$ python -q
>>> import numpy as np
>>> from numpy import linalg as LA
>>> np.set_printoptions(suppress=True, linewidth=160)
>>> K = np.array([[-1.1, 2.9, -0.2],
...     [0.2, -1.5, 0.9],
...     [-0.3, 0.1, 0.4],
...     [1.0, -0.6, -0.1],
...     [0.6, 0.3, -1.2],
...     [0.1, -1.2, -0.5],
...     [-1.2, 0.7, -0.9],
...     [1.0, 0.2, 0.8],
...     [1.1, -0.8, 1.3],
...     [-0.6, 2.5, -1.5],
...     [0.2, 0.3, 0.9],
...     [-0.2, 0.0, -0.8],
...     [1.6, 0.7, 0.2],
...     [0.8, -0.5, 0.4],
...     [0.2, 0.1, -0.2],
...     [1.6, -0.3, -2.0],
...     [2.3, 0.3, 1.6],
...     [-0.5, 0.7, 2.2],
...     [-0.2, 0.3, -1.8],
...     [0.3, 0.5, -0.5],
...     [-0.7, 0.5, -1.0],
...     [2.0, -1.1, -0.7],
...     [-0.4, -1.4, 0.4],
...     [-1.6, 0.9, -0.5],
...     [-1.5, 0.3, 0.5],
...     [-0.2, -1.3, 0.4]])
>>> K[22] *= 5
>>> K
array([[-1.1,  2.9, -0.2],
       [ 0.2, -1.5,  0.9],
       [-0.3,  0.1,  0.4],
       [ 1. , -0.6, -0.1],
       [ 0.6,  0.3, -1.2],
       [ 0.1, -1.2, -0.5],
       [-1.2,  0.7, -0.9],
       [ 1. ,  0.2,  0.8],
       [ 1.1, -0.8,  1.3],
       [-0.6,  2.5, -1.5],
       [ 0.2,  0.3,  0.9],
       [-0.2,  0. , -0.8],
       [ 1.6,  0.7,  0.2],
       [ 0.8, -0.5,  0.4],
       [ 0.2,  0.1, -0.2],
       [ 1.6, -0.3, -2. ],
       [ 2.3,  0.3,  1.6],
       [-0.5,  0.7,  2.2],
       [-0.2,  0.3, -1.8],
       [ 0.3,  0.5, -0.5],
       [-0.7,  0.5, -1. ],
       [ 2. , -1.1, -0.7],
       [-2. , -7. ,  2. ],
       [-1.6,  0.9, -0.5],
       [-1.5,  0.3,  0.5],
       [-0.2, -1.3,  0.4]])
>>> x = np.array([-9, -2, 4])
>>> target = K @ x
>>> np.round(LA.solve(K.T @ K, K.T @ target), 1)
array([-9., -2.,  4.])
>>> try:
...     LA.solve(K, target)
... except LA.LinAlgError as e:
...     print("failed:", e)
... 
failed: Last 2 dimensions of the array must be square
>>> rng = np.random.default_rng(56)
>>> target = target + 0.3 * rng.normal(size=26)
>>> target.round(1)
array([  3. ,   4.9,   4.6,  -7.9, -10.7,  -0.1,   6. ,  -5.6,  -3.5,  -5.6,   1.4,  -1.6, -15. ,  -4.9,  -3.2, -21.4, -15.6,  11.4,  -6.1,  -6. ,   1.6,
       -18.4,  40.1,  11.1,  15.3,   6.3])
>>> beta, *_ = LA.lstsq(K, target)
>>> [round(float(LA.norm(LA.solve(K.T @ K + lam * np.eye(3), K.T @ target))), 2) for lam in (0, 1, 10, 100)]
[10.07, 9.77, 7.78, 2.78]
>>> np.round(LA.norm(target - K @ beta), 1)
np.float64(1.6)
>>> np.round(K.T @ (target - K @ beta), 1) + 0
array([0., 0., 0.])
>>> beta.round()
array([-9., -2.,  4.])
>>> Xs = K - K.mean(axis=0)
>>> U, sigma, VT = LA.svd(Xs, full_matrices=False)
>>> np.abs(VT[0]).argmax()
np.int64(1)
>>> np.round(VT[0] * np.sign(VT[0, np.abs(VT[0]).argmax()]), 1)
array([ 0.1,  0.9, -0.4])
>>> np.abs(U[:, 0]).argmax()
np.int64(22)
>>> np.searchsorted(np.cumsum(sigma ** 2) / (sigma ** 2).sum(), 0.9) + 1
np.int64(3)
>>> np.round(np.abs(VT[-1]), 1)
array([0.1, 0.4, 0.9])
>>> LA.matrix_rank(Xs)
np.int64(3)
>>> E = np.load("block4.npy")
>>> E
array([[ 0,  0,  0,  0],
       [ 0,  0,  0,  0],
       [ 0,  0,  0,  0],
       [ 0,  1, -2,  0],
       [ 0,  0,  0, -2],
       [-1, -1,  0,  0]])
>>> U, sigma, VT = LA.svd(E)
>>> evecs = VT[:(sigma > 1e-8).sum()]
>>> x = E[1] + 2 * E[4] + rng.integers(2) * np.eye(4)[1]
>>> x
array([ 0.,  0.,  0., -4.])
>>> np.allclose(evecs.T @ evecs @ x, x)
True
>>> LA.matrix_rank(np.vstack([E, x]))
np.int64(3)
>>> round(LA.norm(x - evecs.T @ evecs @ x), 1)
np.float64(0.0)
>>> np.round(evecs.T @ evecs, 1)
array([[ 0.6,  0.4,  0.2,  0. ],
       [ 0.4,  0.6, -0.2,  0. ],
       [ 0.2, -0.2,  0.9,  0. ],
       [ 0. ,  0. ,  0. ,  1. ]])
>>> m1 = np.load("w.npy")
>>> m1
array([[3., 4., 0., 0., 0., 0., 0., 0.],
       [4., 2., 4., 0., 0., 0., 0., 0.],
       [0., 4., 0., 4., 0., 0., 0., 0.],
       [0., 0., 4., 0., 4., 0., 0., 0.],
       [0., 0., 0., 4., 3., 4., 0., 0.],
       [0., 0., 0., 0., 4., 1., 4., 0.],
       [0., 0., 0., 0., 0., 4., 0., 4.],
       [0., 0., 0., 0., 0., 0., 4., 0.]])
>>> ev, evecs = LA.eigh(m1)
>>> x = np.array([4, 1, 3, -9, 4, -4, -5, -1])
>>> np.round(LA.eigvalsh(m1[1:, 1:]), 1)
array([-6.5, -5.4, -1.9,  0.7,  4.2,  6.2,  8.6])
>>> np.abs(m1).sum(axis=1).max(), round(float(np.abs(ev).max()), 1)
(np.float64(11.0), 8.8)
>>> other = m1[0, 0] * m1[1:] - np.outer(m1[1:, 0], m1[0])
>>> other
array([[  0., -10.,  12.,   0.,   0.,   0.,   0.,   0.],
       [  0.,  12.,   0.,  12.,   0.,   0.,   0.,   0.],
       [  0.,   0.,  12.,   0.,  12.,   0.,   0.,   0.],
       [  0.,   0.,   0.,  12.,   9.,  12.,   0.,   0.],
       [  0.,   0.,   0.,   0.,  12.,   3.,  12.,   0.],
       [  0.,   0.,   0.,   0.,   0.,  12.,   0.,  12.],
       [  0.,   0.,   0.,   0.,   0.,   0.,  12.,   0.]])
>>> np.round(m1[:, 0] / m1[0, 0], 1)
array([1. , 1.3, 0. , 0. , 0. , 0. , 0. , 0. ])
